% python3 -q
>>> import numpy as np
>>> np.set_printoptions(suppress=True, linewidth=100)
>>> data = np.load("sample11.npy")
>>> data
array([[ 1,  1,  1,  1, -1, -1, -1, -1],
       [ 1, -1,  1, -1, -1,  1, -1,  1],
       [ 1, -1, -1,  1,  1, -1, -1,  1]])
>>> vec = np.array([4, 2, 2, 2, -9, -7, -3, 7])
>>> np.einsum("ij,j->i", data, vec)
array([22, 14, 10])
>>> np.linalg.norm(data @ vec) <= np.linalg.norm(data, 2) * np.linalg.norm(vec) + 1e-9
np.True_
>>> (data * vec).sum(axis=1)
array([22, 14, 10])
>>> data @ vec
array([22, 14, 10])
>>> data * vec
array([[ 4,  2,  2,  2,  9,  7,  3, -7],
       [ 4, -2,  2, -2,  9, -7,  3,  7],
       [ 4, -2, -2,  2, -9,  7,  3,  7]])
>>> feats = np.array([[-6, 6, -6], [-6, 6, -6], [-21, 21, -21]])
>>> feats
array([[ -6,   6,  -6],
       [ -6,   6,  -6],
       [-21,  21, -21]])
>>> # null space of dimension 2
>>> U, sv, vt = np.linalg.svd(feats)
>>> vecs = vt[:(sv > 1e-8).sum()]
>>> rng = np.random.default_rng(6878)
>>> vec = feats[0] + -2 * feats[2] + rng.integers(2) * np.eye(3)[2]
>>> vec
array([ 36., -36.,  37.])
>>> np.round(np.diag(vecs.T @ vecs), 1)
array([0.3, 0.3, 0.3])
>>> feats.mean(axis=0)
array([-11.,  11., -11.])
>>> round(float(np.linalg.norm(feats)), 1)
39.2
>>> np.unravel_index(np.abs(feats).argmax(), feats.shape)
(np.int64(2), np.int64(0))
>>> np.round(np.linalg.svd(feats, compute_uv=False), 1) + 0
array([39.2,  0. ,  0. ])
>>> np.count_nonzero(feats)
np.int64(9)
>>> feats.shape
(3, 3)
>>> np.round(np.trace(np.linalg.pinv(feats) @ feats), 1)
np.float64(1.0)
>>> np.linalg.lstsq(feats[:-1].T, feats[-1])[2]
np.int32(1)
>>> np.unique(feats.round(6), axis=0).shape
(2, 3)
>>> arr = np.loadtxt("data.csv", delimiter=",")
>>> arr
array([[ 0.2,  6.5, -7.6],
       [-0.5, -6.9,  7.3],
       [ 2.8,  3.2,  9. ],
       [ 8.2,  5.2, -2.2],
       [ 6.7,  2.8,  6.9],
       [-9.4, -1.8, -3. ],
       [ 8.7,  4.9,  0.9],
       [ 6.3, -0.4,  7.7],
       [ 7.7,  5.1, -3.8],
       [-5.3,  8.4, -1.3],
       [ 1.9, -9.8,  0. ],
       [-1.8, -8.1,  5.5],
       [ 6.9, -0.5,  7.2],
       [-1.7, -8.4, -5.2],
       [-9.9,  0.1, -1.2],
       [-3. ,  2.5, -9.2],
       [-7. ,  6.6, -2.7],
       [-2.1, -7.8, -5.9],
       [-0.5, -3.1, -9.5],
       [-8.6,  5.1,  0.7],
       [-5.5,  6.4, -5.5],
       [-1.4,  7. ,  7. ],
       [-4.3, -7.9, -4.3],
       [ 5.9,  8. ,  0.5],
       [-2.7, -5.4, -8. ],
       [ 7.3, -6.8, -0.1],
       [ 1.3,  0.2, -9.9],
       [ 3. , -3.8, -8.8],
       [ 4.5,  7.8,  4.4]])
>>> Xc = arr - arr.mean(axis=0)
>>> vecs = np.linalg.svd(Xc)[2][:2]
>>> B = Xc - Xc @ vecs.T @ vecs
>>> np.round(np.cov(Xc @ vecs.T, rowvar=False), 1) + 0
array([[45.8,  0. ],
       [ 0. , 33.4]])
>>> np.round((Xc @ vecs.T).std(axis=0), 1)
array([6.7, 5.7])
>>> round(np.linalg.norm(B) / np.linalg.norm(Xc), 1)
np.float64(0.5)
>>> w1 = np.array([[2, 2, -2, -1], [1, 0, 0, -1], [1, -1, 1, -1]])
>>> c = np.array([6, 1, 7, 5])
>>> H = np.maximum(arr @ w1 + c, 0)
>>> np.round((H > 0).mean(axis=0), 1)
array([0.5, 0.6, 0.7, 0.7])
>>> np.linalg.matrix_rank(H)
np.int64(4)
>>> basis = np.array([[6, 8], [1, 4], [0, 6], [4, 5]])
>>> (H @ basis).round(6).argmax(axis=1)
array([1, 1, 1, 1, 1, 1, 1, 1, 1, 1, 1, 1, 1, 1, 1, 1, 1, 1, 1, 1, 1, 1, 1, 1, 1, 1, 1, 1, 1])
>>> Xc = arr - arr.mean(axis=0)
>>> U, sv, vt = np.linalg.svd(Xc, full_matrices=False)
>>> (np.sign(U[:, 0]) == np.sign(U[0, 0])).astype(int)
array([1, 0, 0, 0, 0, 1, 0, 0, 0, 0, 1, 1, 0, 1, 1, 1, 1, 1, 1, 1, 1, 0, 1, 0, 1, 0, 1, 1, 0])
>>> np.round(vt[0] * np.sign(vt[0, np.abs(vt[0]).argmax()]), 1)
array([0.6, 0.4, 0.7])
>>> np.round(sv ** 2 / (sv ** 2).sum(), 1)
array([0.4, 0.3, 0.2])
>>> np.abs(vt[0]).argmax()
np.int64(2)
>>> basis = arr[[2, 25]].astype(float)
>>> for _ in range(7):
...     lab = np.linalg.norm(arr[:, None] - basis, axis=-1).argmin(axis=1)
...     basis = np.array([arr[lab == j].mean(axis=0) for j in range(2)])
... 
>>> lab
array([0, 1, 0, 0, 0, 1, 0, 0, 0, 0, 1, 1, 0, 1, 1, 1, 0, 1, 1, 0, 0, 0, 1, 0, 1, 1, 1, 1, 0])
>>> np.round(basis[1] - basis[0], 1)
array([-3.6, -9.9, -5.1])
>>> np.abs(basis[1] - basis[0]).argmax()
np.int64(1)
>>> basis.round(1)
array([[ 2. ,  5.1,  1.4],
       [-1.6, -4.8, -3.7]])
>>> th = np.radians(15)
>>> r_ = np.eye(3)
>>> r_[2, 2] = r_[0, 0] = np.cos(th)
>>> r_[2, 0], r_[0, 2] = -np.sin(th), np.sin(th)
>>> r_.round(1)
array([[ 1. ,  0. ,  0.3],
       [ 0. ,  1. ,  0. ],
       [-0.3,  0. ,  1. ]])
>>> B = basis @ r_.T
>>> np.allclose(np.linalg.norm(basis, axis=1), np.linalg.norm(B, axis=1))
True
>>> W0 = np.load("dump.npy")
>>> W0
array([[ 1.6,  0.2,  0.1],
       [ 4.6,  0.1, -0.1],
       [ 2. , -0.7, -0.2],
       [ 3.7, -0.3, -0.2],
       [ 3. ,  0.1,  0.5]])
>>> u, r1 = W0[2], W0[4]
>>> np.round(u @ r1, 1)
np.float64(5.8)
>>> p = (u @ r1) / (u @ u) * u
>>> p.round(1)
array([ 2.6, -0.9, -0.3])
>>> u = np.array([-2, -1])
>>> np.round(np.array([np.convolve(row, u, "same") for row in W0]), 1)
array([[-3.2, -2. , -0.4],
       [-9.2, -4.8,  0.1],
       [-4. , -0.6,  1.1],
       [-7.4, -3.1,  0.7],
       [-6. , -3.2, -1.1]])
>>> np.round(np.correlate(W0[3], W0[0], "full"), 1)
array([ 0.4,  0.7,  5.8, -0.5, -0.3])
>>> np.polyval(u, W0[3])
array([-8.4, -0.4, -0.6])
>>> q = W0.astype(float).copy()
>>> for j in range(3):
...     q[:, j] -= q[:, :j] @ (q[:, :j].T @ q[:, j])
...     q[:, j] /= np.linalg.norm(q[:, j])
... 
>>> q.round(1) + 0
array([[ 0.2,  0.3,  0. ],
       [ 0.6,  0.3, -0.4],
       [ 0.3, -0.8,  0.2],
       [ 0.5, -0.3, -0.2],
       [ 0.4,  0.2,  0.9]])
>>> proj = W0 @ np.linalg.solve(W0.T @ W0, W0.T)
>>> np.linalg.matrix_rank(np.eye(5) - proj)
np.int64(2)
>>> np.allclose(proj @ proj, proj)
True
>>> np.round((np.eye(5) - proj) @ W0, 1) + 0
array([[0., 0., 0.],
       [0., 0., 0.],
       [0., 0., 0.],
       [0., 0., 0.],
       [0., 0., 0.]])
>>> np.round(np.linalg.eigvalsh(proj), 1) + 0
array([0., 0., 1., 1., 1.])
>>> B = W0 + rng.integers(-2, 3, (5, 1)) @ rng.integers(-2, 3, (1, 3))
>>> B.round(1)
array([[ 3.6, -3.8, -1.9],
       [ 2.6,  4.1,  1.9],
       [ 1. ,  1.3,  0.8],
       [ 2.7,  1.7,  0.8],
       [ 4. , -1.9, -0.5]])
>>> np.linalg.matrix_rank(B - W0, tol=1e-8)
np.int64(1)
>>> np.round(np.linalg.svd(B - W0, compute_uv=False), 1) + 0
array([8.1, 0. , 0. ])
>>> E = np.load("run12.npy")
>>> E
array([[ 9,  8, -3],
       [ 9,  8, -3],
       [-7, -6, -3]])
>>> # rows 0 and 1 are equal
>>> np.abs(np.diag(np.linalg.qr(E)[1])) > 1e-9
array([ True,  True, False])
>>> np.round(E @ np.linalg.pinv(E) @ E, 1)
array([[ 9.,  8., -3.],
       [ 9.,  8., -3.],
       [-7., -6., -3.]])
>>> np.allclose(E[:-1].T @ np.linalg.lstsq(E[:-1].T, E[-1])[0], E[-1])
False
>>> round(np.trace(np.linalg.pinv(E) @ E), 1)
np.float64(2.0)
>>> U, sv, vt = np.linalg.svd(E)
>>> sv.round(1) + 0
array([19.5,  4.6,  0. ])
>>> B = U[:, :2] @ np.diag(sv[:2]) @ vt[:2]
>>> np.round(np.abs(E - B).max(), 1)
np.float64(0.0)
>>> np.round(np.linalg.norm(E - B) / np.linalg.norm(E), 1)
np.float64(0.0)
>>> U, sv, vt = np.linalg.svd(E)
>>> vecs = vt[:(sv > 1e-8).sum()]
>>> vec = E[1] + 2 * E[0] + rng.integers(2) * np.eye(3)[1]
>>> vec
array([27., 24., -9.])
>>> round(float(np.linalg.norm(vec - vecs.T @ vecs @ vec)), 1)
0.0
>>> np.round(np.diag(vecs.T @ vecs), 1)
array([0.6, 0.4, 1. ])
>>> np.allclose(vecs.T @ vecs @ vec, vec)
True
>>> np.round(vecs.T @ vecs, 1) + 0
array([[0.6, 0.5, 0. ],
       [0.5, 0.4, 0. ],
       [0. , 0. , 1. ]])
>>> lab = rng.permutation(3)
>>> lab
array([2, 0, 1])
>>> B = E[lab][:, lab]
>>> np.diag(B)
array([-3,  9,  8])
>>> round(float(np.linalg.det(B)), 1), round(float(np.linalg.det(E[lab])), 1)
(0.0, 0.0)
>>> B
array([[-3, -7, -6],
       [-3,  9,  8],
       [-3,  9,  8]])
>>> np.allclose(B, E)
False
>>> q, _ = np.linalg.qr(np.array([[-0.2, -0.6, -0.9, 0.5],
...     [0.4, -1.6, 0.4, -1.1],
...     [-0.5, 1.5, 0.1, -1.4],
...     [1.1, -1.2, 1.2, -1.3]]))
>>> mat = -1 * q
>>> mat.round(1)
array([[ 0.2,  0.6, -0.5, -0.6],
       [-0.3,  0.6,  0.7, -0.1],
       [ 0.4, -0.4,  0.4, -0.7],
       [-0.9, -0.3, -0.2, -0.4]])
>>> q = mat.astype(float).copy()
>>> for j in range(4):
...     q[:, j] -= q[:, :j] @ (q[:, :j].T @ q[:, j])
...     q[:, j] /= np.linalg.norm(q[:, j])
... 
>>> np.round(q.T @ mat, 1) + 0
array([[1., 0., 0., 0.],
       [0., 1., 0., 0.],
       [0., 0., 1., 0.],
       [0., 0., 0., 1.]])
>>> lab = rng.permutation(4)
>>> lab
array([3, 2, 0, 1])
>>> B = mat[lab][:, lab]
>>> B.round(1)
array([[-0.4, -0.2, -0.9, -0.3],
       [-0.7,  0.4,  0.4, -0.4],
       [-0.6, -0.5,  0.2,  0.6],
       [-0.1,  0.7, -0.3,  0.6]])
>>> np.round(np.sort(np.abs(np.linalg.eigvals(B))), 1)
array([1., 1., 1., 1.])
>>> round(float(np.trace(B)), 1)
0.8
>>> X = np.array([[0.1, 4.0, 5.0, 2.0, -1.8],
...     [0.1, 0.0, -0.1, 0.0, -0.1],
...     [-0.8, -4.3, -4.2, -0.4, 2.3]])
>>> B = X / np.sqrt((X ** 2).mean(axis=1, keepdims=True))
>>> B[1].round(1)
array([ 1.3,  0. , -1.3,  0. , -1.3])
>>> np.linalg.matrix_rank(X - X.mean(axis=1, keepdims=True))
np.int64(3)
>>> np.round(np.linalg.norm(B, axis=1), 1)
array([2.2, 2.2, 2.2])
>>> u, r1 = X[1], X[0]
>>> round(float(u @ r1), 1)
-0.3
>>> p = (u @ r1) / (u @ u) * u
>>> np.linalg.matrix_rank(np.outer(u, r1))
np.int64(1)
>>> np.round(np.outer(u, r1), 1) + 0
array([[ 0. ,  0.4,  0.5,  0.2, -0.2],
       [ 0. ,  0. ,  0. ,  0. ,  0. ],
       [ 0. , -0.4, -0.5, -0.2,  0.2],
       [ 0. ,  0. ,  0. ,  0. ,  0. ],
       [ 0. , -0.4, -0.5, -0.2,  0.2]])
>>> np.round(r1 - p, 1)
array([ 1.1,  4. ,  4. ,  2. , -2.8])
>>> p.round(1)
array([-1., -0.,  1., -0.,  1.])
>>> round((r1 - p) @ u, 1)
np.float64(-0.0)
>>> np.round(np.linalg.norm(u + r1) ** 2 + np.linalg.norm(u - r1) ** 2, 1)
np.float64(96.6)
>>> th = np.radians(60)
>>> r_ = np.eye(5)
>>> r_[1, 1] = r_[0, 0] = np.cos(th)
>>> r_[1, 0], r_[0, 1] = -np.sin(th), np.sin(th)
>>> r_.round(1)
array([[ 0.5,  0.9,  0. ,  0. ,  0. ],
       [-0.9,  0.5,  0. ,  0. ,  0. ],
       [ 0. ,  0. ,  1. ,  0. ,  0. ],
       [ 0. ,  0. ,  0. ,  1. ,  0. ],
       [ 0. ,  0. ,  0. ,  0. ,  1. ]])
>>> B = X @ r_.T
>>> B.round(1)
array([[ 3.5,  1.9,  5. ,  2. , -1.8],
       [ 0.1, -0.1, -0.1,  0. , -0.1],
       [-4.1, -1.5, -4.2, -0.4,  2.3]])
>>> np.allclose(X @ X.T, B @ B.T)
True
>>> vec = np.array([-7, 4, -4, -5, 6])
>>> h1 = np.maximum(X @ vec, 0)
>>> h1.round(1)
array([ 0.,  0., 21.])
>>> np.flatnonzero(h1 > 1e-9)
array([2])
>>> w1 = np.array([[6, 4, 9, 5], [7, 4, 6, 8], [2, 7, 2, 4], [5, 3, 1, 6], [6, 7, 1, 4]])
>>> c = np.array([1, 1, 2, 0])
>>> H = np.maximum(X @ w1 + c, 0)
>>> H.round(1)
array([[38.8, 45.8, 37.1, 57.3],
       [ 0.8,  0. ,  2.6,  0. ],
       [ 0. ,  0. ,  0. ,  0. ]])
>>> basis = np.array([[1, -2], [1, -1], [1, 1], [2, -2]])
>>> np.round(H @ basis, 1)
array([[ 236.3, -200.9],
       [   3.4,    1. ],
       [   0. ,    0. ]])
>>> F = np.load("out5.npy")
>>> F
array([[ 1,  0,  0,  0,  0],
       [ 1,  1,  0,  0,  0],
       [ 3,  1,  1,  0,  0],
       [-3,  0,  3,  1,  0],
       [ 3, -3,  0, -3,  1]])
>>> # triangular, det is the product of the diagonal
>>> U, sv, vt = np.linalg.svd(F)
>>> sv.round(1) + 0
array([6.3, 3.6, 2.9, 0.4, 0. ])
>>> B = U[:, :4] @ np.diag(sv[:4]) @ vt[:4]
>>> np.linalg.matrix_rank(B)
np.int64(4)
>>> np.linalg.matrix_rank(F, rtol=0.05)
np.int64(4)
>>> U, sv, vt = np.linalg.svd(X, full_matrices=False)
>>> np.round(np.cumsum(sv ** 2) / np.sum(sv ** 2), 1)
array([1., 1., 1.])
>>> np.round(U.T @ X @ vt.T, 1) + 0
array([[9.4, 0. , 0. ],
       [0. , 1.4, 0. ],
       [0. , 0. , 0.1]])
>>> round(float(np.sqrt((sv ** 2).sum())), 1), round(float(np.linalg.norm(X)), 1)
(9.5, 9.5)
>>> np.allclose(U * sv @ vt, X)
True
>>> np.round(np.abs(vt[0]), 1)
array([0.1, 0.6, 0.7, 0.2, 0.3])
>>> U.shape, sv.shape, vt.shape
((3, 3), (3,), (3, 5))
>>> np.round(sv / sv[0], 1) + 0
array([1. , 0.1, 0. ])
